$ ipython --no-banner

In [1]: import numpy as np

In [2]: np.set_printoptions(suppress=True, linewidth=100)

In [3]: m1 = np.load("case7.npy")

In [4]: m1
Out[4]: 
array([[ 1,  0,  0],
       [ 0,  1,  0],
       [-2, -2,  1]])

In [5]: proj = np.triu(np.array([[0, 0, 1], [0, 2, 0], [1, 0, 2]]), 1) + np.eye(3)

In [6]: out = proj @ m1 @ np.linalg.inv(proj)

In [7]: proj @ m1 - m1 @ proj
Out[7]: 
array([[-2., -2.,  0.],
       [ 0.,  0.,  0.],
       [ 0.,  0.,  2.]])

In [8]: out = np.array([[3, 0], [-1, -3]])

In [9]: Z = np.kron(out, m1)

In [10]: np.linalg.matrix_rank(Z)
Out[10]: np.int64(6)

In [11]: f = np.array([5, 3, 4])

In [12]: np.polyval(f, m1[2])
Out[12]: array([18, 18, 12])

In [13]: np.correlate(m1[2], m1[1], "full")
Out[13]: array([ 0, -2, -2,  1,  0])

In [14]: arr = np.load("a.npy")

In [15]: print(arr)
[[ 1.   0.6 -0.4]
 [-3.3 -3.9  3.6]
 [-2.9 -1.8  0.9]
 [ 0.3  0.1 -1. ]
 [-3.  -3.2  3.5]
 [ 2.4  0.7 -0.5]
 [-1.8 -2.9  2.4]
 [-2.8 -2.3  0.8]
 [ 1.7  2.1 -2.1]
 [ 1.   1.4 -1.1]
 [ 1.3  0.9 -1.1]
 [-0.9 -1.   1.3]
 [ 1.   1.5 -1.8]
 [-4.1 -3.8  2.3]
 [ 3.1  1.9 -1.3]
 [ 0.4 -0.4  0.6]
 [ 3.2  2.  -1. ]
 [ 0.   1.4 -1.7]
 [-3.3 -3.5  2.6]
 [ 3.9  2.4 -2. ]
 [-3.4 -3.3  1.8]
 [-1.5 -2.3  2.7]
 [ 4.2  3.4 -2.5]
 [ 3.4  3.8 -3.8]
 [ 0.2  0.1 -1.4]
 [ 3.1  1.6 -1.4]
 [ 3.1  1.4 -0.4]]

In [16]: z = arr[:, 1] > np.median(arr[:, 1])

In [17]: f = arr[z].mean(axis=0) - arr[~z].mean(axis=0)

In [18]: f.round(1)
Out[18]: array([ 4.2,  3.9, -3. ])

In [19]: ((arr - arr.mean(axis=0)) @ f > 0).astype(int)
Out[19]: array([1, 0, 0, 1, 0, 1, 0, 0, 1, 1, 1, 0, 1, 0, 1, 0, 1, 1, 0, 1, 0, 0, 1, 1, 1, 1, 1])

In [20]: z.astype(int)
Out[20]: array([0, 0, 0, 0, 0, 1, 0, 0, 1, 1, 1, 0, 1, 0, 1, 0, 1, 1, 0, 1, 0, 0, 1, 1, 0, 1, 1])

In [21]: print(np.argsort(-np.abs(f).round(6), kind="stable"))
[0 1 2]

In [22]: Z = arr[[13, 25]].astype(float)

In [23]: for _ in range(3):
    ...:     z = np.linalg.norm(arr[:, None] - Z, axis=-1).argmin(axis=1)
    ...:     Z = np.array([arr[z == j].mean(axis=0) for j in range(2)])
    ...: 

In [24]: z
Out[24]: array([1, 0, 0, 1, 0, 1, 0, 0, 1, 1, 1, 0, 1, 0, 1, 1, 1, 1, 0, 1, 0, 0, 1, 1, 1, 1, 1])

In [25]: np.bincount(z)
Out[25]: array([10, 17])

In [26]: print(np.abs(Z[1] - Z[0]).argmax())
0

In [27]: proj = arr @ np.linalg.solve(arr.T @ arr, arr.T)

In [28]: np.allclose(proj @ proj, proj)
Out[28]: True

In [29]: print(np.round(np.linalg.eigvalsh(proj), 1) + 0)
[0. 0. 0. 0. 0. 0. 0. 0. 0. 0. 0. 0. 0. 0. 0. 0. 0. 0. 0. 0. 0. 0. 0. 0. 1. 1. 1.]

In [30]: print(np.round(np.diag(proj), 1) + 0)
[0.  0.1 0.1 0.1 0.2 0.2 0.1 0.2 0.1 0.  0.  0.  0.1 0.2 0.1 0.  0.1 0.1 0.1 0.2 0.2 0.1 0.1 0.2
 0.2 0.1 0.1]

In [31]: W0 = np.load("x.npy")

In [32]: W0
Out[32]: 
array([[-1.8, -0.2, -0.1, -0.7],
       [-1. , -0.1, -0.3,  0.5],
       [-0.5, -0.2, -0.6,  0.5]])

In [33]: out = np.array([[2, 0, 3], [1, 2, 2]])

In [34]: Z = np.kron(out, W0)

In [35]: np.linalg.matrix_rank(Z)
Out[35]: np.int64(6)

In [36]: Z.shape
Out[36]: (6, 12)

In [37]: round(float(np.linalg.norm(Z, 2)), 1), np.round(np.linalg.norm(out, 2) * np.linalg.norm(W0, 2), 1)
Out[37]: (9.6, np.float64(9.6))

In [38]: t = np.radians(135)

In [39]: R = np.eye(3)

In [40]: R[2, 2] = R[0, 0] = np.cos(t)

In [41]: R[2, 0], R[0, 2] = -np.sin(t), np.sin(t)

In [42]: R.round(1)
Out[42]: 
array([[-0.7,  0. ,  0.7],
       [ 0. ,  1. ,  0. ],
       [-0.7,  0. , -0.7]])

In [43]: out = m1 @ R.T

In [44]: out.round(1)
Out[44]: 
array([[-0.7,  0. , -0.7],
       [ 0. ,  1. ,  0. ],
       [ 2.1, -2. ,  0.7]])

In [45]: np.round(np.linalg.det(R), 1), round(float(np.trace(R)), 1)
Out[45]: (np.float64(1.0), -0.4)

In [46]: np.round(np.abs(out - m1).max(axis=0), 1)
Out[46]: array([4.1, 0. , 0.7])

In [47]: np.linalg.norm(out, axis=1).argmax()
Out[47]: np.int64(2)

In [48]: round(float(np.linalg.norm(out, 2)), 1)
Out[48]: 3.1

In [49]: np.round(np.linalg.norm(out, axis=0), 1)
Out[49]: array([2.2, 2.2, 1. ])

In [50]: out = np.array([[-1, -1, 1], [1, -1, 0], [-3, 2, 1]])

In [51]: data = np.triu(out, 1)

In [52]: data
Out[52]: 
array([[ 0, -1,  1],
       [ 0,  0,  0],
       [ 0,  0,  0]])

In [53]: # row 0 is much longer than the rest

In [54]: out = np.array([[0, -1, 1], [-2, 3, -3], [0, -1, 5]])

In [55]: out.T @ data.T
Out[55]: 
array([[ 2,  0,  0],
       [-4,  0,  0],
       [ 8,  0,  0]])

In [56]: np.linalg.matrix_rank(np.vstack([data, out.T]))
Out[56]: np.int64(3)

In [57]: Uu, sv, Vt = np.linalg.svd(data)

In [58]: vecs = Vt[:(sv > 1e-8).sum()]

In [59]: rng = np.random.default_rng(40050)

In [60]: x = data[2] + -1 * data[1] + rng.integers(2) * np.eye(3)[1]

In [61]: x
Out[61]: array([0., 1., 0.])

In [62]: np.round(vecs.T @ vecs, 1)
Out[62]: 
array([[ 0. ,  0. ,  0. ],
       [ 0. ,  0.5, -0.5],
       [ 0. , -0.5,  0.5]])

In [63]: round(float(np.linalg.norm(x - vecs.T @ vecs @ x)), 1)
Out[63]: 0.7

In [64]: out = np.array([[0, 3, 2, 1], [1, 3, 3, 3], [2, 2, 1, 0], [2, 2, 1, 3]])

In [65]: F = np.triu(out)

In [66]: F
Out[66]: 
array([[0, 3, 2, 1],
       [0, 3, 3, 3],
       [0, 0, 1, 0],
       [0, 0, 0, 3]])

In [67]: G = F.T @ F

In [68]: np.round(np.linalg.eigvalsh(G)[::-1], 1)
Out[68]: array([42.4,  7.7,  0.9,  0. ])

In [69]: np.linalg.matrix_rank(G)
Out[69]: np.int64(3)

In [70]: np.diag(G)
Out[70]: array([ 0, 18, 14, 19])

In [71]: (F @ F.T).shape
Out[71]: (4, 4)

In [72]: np.trace(G), (F ** 2).sum()
Out[72]: (np.int64(51), np.int64(51))

In [73]: np.allclose(G, G.T)
Out[73]: True

In [74]: np.argsort(-np.linalg.norm(F, axis=0).round(6), kind="stable")[:3]
Out[74]: array([3, 1, 2])

In [75]: [round(float(x), 1) for x in np.linalg.svd(F, compute_uv=False)[:3]]
Out[75]: [6.5, 2.8, 0.9]

In [76]: np.allclose(F @ F.T, F.T @ F)
Out[76]: False

In [77]: print((F + F.T) / 2)
[[0.  1.5 1.  0.5]
 [1.5 3.  1.5 1.5]
 [1.  1.5 1.  0. ]
 [0.5 1.5 0.  3. ]]

In [78]: np.trace(F)
Out[78]: np.int64(7)

In [79]: print(round(float(np.linalg.det(F)), 1))
0.0

In [80]: print(np.allclose(F, F.T))
False

In [81]: out = np.array([[-3, 2, 1], [-2, -2, 3], [0, -1, 1], [3, -3, 1]])

In [82]: np.einsum("ij,ij->i", F, F)
Out[82]: array([14, 27,  1,  9])

In [83]: F @ out
Out[83]: 
array([[ -3, -11,  12],
       [  3, -18,  15],
       [  0,  -1,   1],
       [  9,  -9,   3]])

In [84]: np.linalg.matrix_rank(np.vstack([F, out.T]))
Out[84]: np.int64(4)

In [85]: np.vstack([F, out.T]).shape
Out[85]: (7, 4)

In [86]: np.einsum("ij->j", F)
Out[86]: array([0, 6, 6, 7])

In [87]: Uu, sv, Vt = np.linalg.svd(F)

In [88]: sv.round(1)
Out[88]: array([6.5, 2.8, 0.9, 0. ])

In [89]: np.argmax(sv[:-1] / (sv[1:] + 1e-6)) + 1
Out[89]: np.int64(3)

In [90]: out = Uu[:, :3] @ np.diag(sv[:3]) @ Vt[:3]

In [91]: out.round(1) + 0
Out[91]: 
array([[0., 3., 2., 1.],
       [0., 3., 3., 3.],
       [0., 0., 1., 0.],
       [0., 0., 0., 3.]])

In [92]: np.linalg.matrix_rank(F, rtol=0.05)
Out[92]: np.int64(3)

In [93]: E = np.loadtxt("sample15.csv", delimiter=",")

In [94]: E
Out[94]: 
array([[ 2.,  1.,  2.],
       [ 2.,  1.,  2.],
       [10.,  5., 10.]])

In [95]: z = rng.permutation(3)

In [96]: z
Out[96]: array([1, 0, 2])

In [97]: out = E[z][:, z]

In [98]: np.round(np.linalg.det(out), 1), round(float(np.linalg.det(E[z])), 1)
Out[98]: (np.float64(-0.0), -0.0)

In [99]: Uu, sv, Vt = np.linalg.svd(E)

In [100]: vecs = Vt[:(sv > 1e-8).sum()]

In [101]: x = E[1] + 2 * E[0] + rng.integers(2) * np.eye(3)[2]

In [102]: x
Out[102]: array([6., 3., 7.])

In [103]: print(np.round(np.diag(vecs.T @ vecs), 1))
[0.4 0.1 0.4]

In [104]: np.linalg.matrix_rank(np.vstack([E, x]))
Out[104]: np.int64(2)

In [105]: print(np.allclose(vecs.T @ vecs @ x, x))
False

In [106]: out = E + rng.integers(-2, 3, (3, 1)) @ rng.integers(-2, 3, (1, 3))

In [107]: print(out)
[[ 2.  3.  4.]
 [ 2.  3.  4.]
 [10.  7. 12.]]

In [108]: np.abs(out - E).sum(axis=1)
Out[108]: array([4., 4., 4.])

In [109]: out - E
Out[109]: 
array([[0., 2., 2.],
       [0., 2., 2.],
       [0., 2., 2.]])

In [110]: print(np.round(np.linalg.svd(out - E, compute_uv=False), 1) + 0)
[4.9 0.  0. ]

In [111]: np.linalg.matrix_rank(out - E, tol=1e-8)
Out[111]: np.int64(1)

In [112]: np.allclose(E, E.T)
Out[112]: False

In [113]: np.round(np.abs(np.linalg.eigvals(E)).max(), 1)
Out[113]: np.float64(13.0)

In [114]: np.trace(E)
Out[114]: np.float64(13.0)

In [115]: round(float(np.linalg.det(E)), 1)
Out[115]: -0.0

In [116]: M = np.array([[27.8, 5.5, 29.6],
     ...:     [30.5, 7.6, 28.0],
     ...:     [32.0, 7.9, 29.3],
     ...:     [30.1, 10.5, 28.5],
     ...:     [31.8, 8.4, 28.9],
     ...:     [30.3, 8.2, 30.7],
     ...:     [29.9, 8.6, 28.4],
     ...:     [-34.4, 32.8, -33.8],
     ...:     [30.5, 9.2, 30.2],
     ...:     [-36.3, 31.8, -31.9],
     ...:     [-33.2, 32.5, -34.7],
     ...:     [31.3, 9.3, 28.6],
     ...:     [-34.5, 31.8, -35.6]])

In [117]: Xc = M - M.mean(axis=0)

In [118]: vecs = np.linalg.svd(Xc)[2][:2]

In [119]: out = Xc - Xc @ vecs.T @ vecs

In [120]: round(float(np.linalg.norm(out) / np.linalg.norm(Xc)), 1)
Out[120]: 0.0

In [121]: print(np.round(np.cov(Xc @ vecs.T, rowvar=False), 1) + 0)
[[2029.     0. ]
 [   0.     2.3]]

In [122]: np.round((Xc @ vecs.T).std(axis=0), 1)
Out[122]: array([43.3,  1.4])

In [123]: Xc = arr - arr.mean(axis=0)

In [124]: vecs = np.linalg.svd(Xc)[2][:1]

In [125]: out = Xc - Xc @ vecs.T @ vecs

In [126]: np.round(out.std(axis=0), 1)
Out[126]: array([0.6, 0.3, 0.6])

In [127]: print(np.round(np.linalg.norm(out) / np.linalg.norm(Xc), 1))
0.2

In [128]: print(np.round(np.cov(Xc @ vecs.T, rowvar=False), 1))
15.4

In [129]: np.round(np.diag(vecs.T @ vecs), 1)
Out[129]: array([0.4, 0.4, 0.2])

In [130]: out = np.array([[0, 3], [0, 2]])

In [131]: K = np.kron(np.eye(2, dtype=int), out)

In [132]: K
Out[132]: 
array([[0, 3, 0, 0],
       [0, 2, 0, 0],
       [0, 0, 0, 3],
       [0, 0, 0, 2]])

In [133]: np.round(np.trace(np.linalg.pinv(K) @ K), 1)
Out[133]: np.float64(2.0)

In [134]: print(np.unique(K.round(6), axis=0).shape)
(4, 4)

In [135]: np.linalg.inv(K)
LinAlgError: Singular matrix


In [136]: print(np.round(np.linalg.norm(K, 2) / np.linalg.norm(K), 1))
0.7

In [137]: np.linalg.matrix_rank(K, rtol=0.1)
Out[137]: np.int64(2)

In [138]: np.argsort(-np.linalg.norm(K, axis=0).round(6), kind="stable")[:3]
Out[138]: array([1, 3, 0])

In [139]: K[:, 0] @ K[:, 2]
Out[139]: np.int64(0)

In [140]: K @ K.T
Out[140]: 
array([[9, 6, 0, 0],
       [6, 4, 0, 0],
       [0, 0, 9, 6],
       [0, 0, 6, 4]])

In [141]: np.round(np.linalg.pinv(K), 1)
Out[141]: 
array([[0. , 0. , 0. , 0. ],
       [0.2, 0.2, 0. , 0. ],
       [0. , 0. , 0. , 0. ],
       [0. , 0. , 0.2, 0.2]])

In [142]: K.T @ K
Out[142]: 
array([[ 0,  0,  0,  0],
       [ 0, 13,  0,  0],
       [ 0,  0,  0,  0],
       [ 0,  0,  0, 13]])
